$ ipython --no-banner

In [1]: import numpy as np

In [2]: from numpy import linalg as LA

In [3]: np.set_printoptions(precision=2, suppress=True, linewidth=140, legacy="1.25")

In [4]: F = np.load("data.npy")

In [5]: F
Out[5]: 
array([[0, 2, 2, 1],
       [2, 2, 3, 0],
       [2, 3, 0, 2],
       [1, 0, 2, 0]])

In [6]: vals, vecs = LA.eig(F)

In [7]: np.round(np.prod(vals), 2)
Out[7]: 17.0

In [8]: np.sort(LA.eigvals(F @ F))
Out[8]: array([ 0.37,  2.29,  9.5 , 35.84])

In [9]: np.sort(LA.eigvals(LA.inv(F)))
Out[9]: array([-0.66, -0.32,  0.17,  1.64])

In [10]: vals, vecs = LA.eigh(F)

In [11]: x0 = np.array([0, 0, -3, 3])

In [12]: x0 @ F @ x0
Out[12]: -36

In [13]: (np.sign(vecs[:, -1].round(6)) == np.sign(vecs[0, -1].round(6))).astype(int)
Out[13]: array([1, 1, 1, 1])

In [14]: np.abs(F).sum(axis=1).max(), round(np.abs(vals).max(), 2)
Out[14]: (7, 5.99)

In [15]: vecs * np.abs(vals) @ vecs.T
Out[15]: 
array([[ 2.4 ,  1.39,  1.02,  0.5 ],
       [ 1.39,  3.38,  1.2 ,  1.48],
       [ 1.02,  1.2 ,  3.81, -0.05],
       [ 0.5 ,  1.48, -0.05,  1.6 ]])

In [16]: LA.eigvalsh(F[1:, 1:])
Out[16]: array([-3.07,  0.58,  4.5 ])

In [17]: x0 = np.array([0, 2, 2, -1])

In [18]: rhs = F @ x0

In [19]: rhs
Out[19]: array([ 7, 10,  4,  4])

In [20]: LA.solve(F, rhs)
Out[20]: array([ 0.,  2.,  2., -1.])

In [21]: LA.solve(F, F[:, 1])
Out[21]: array([ 0.,  1., -0.,  0.])

In [22]: LA.solve(F, rhs + F[:, 3])
Out[22]: array([0., 2., 2., 0.])

In [23]: LA.solve(F.T, F[1])
Out[23]: array([ 0.,  1., -0.,  0.])

In [24]: m1 = np.array([[2, 2, 1, 1], [2, 2, 0, 3], [1, 0, 0, 1], [1, 3, 1, 2]])

In [25]: # symmetric, so the eigenvalues are real

In [26]: x0 = np.array([1, 2, -1, -2])

In [27]: rhs = m1 @ x0

In [28]: beta, lr = np.zeros(4), 1 / LA.norm(m1, 2) ** 2

In [29]: for i in range(12):
    ...:     beta -= lr * m1.T @ (m1 @ beta - rhs)
    ...:     if i % 2 == 0: print(i, round(LA.norm(m1 @ beta - rhs), 2))
    ...: 
0 2.67
2 2.34
4 2.07
6 1.84
8 1.64
10 1.47

In [30]: round(float(LA.cond(m1)), 2)
Out[30]: 26.73

In [31]: beta
Out[31]: array([ 0.19,  0.72,  0.57, -0.43])
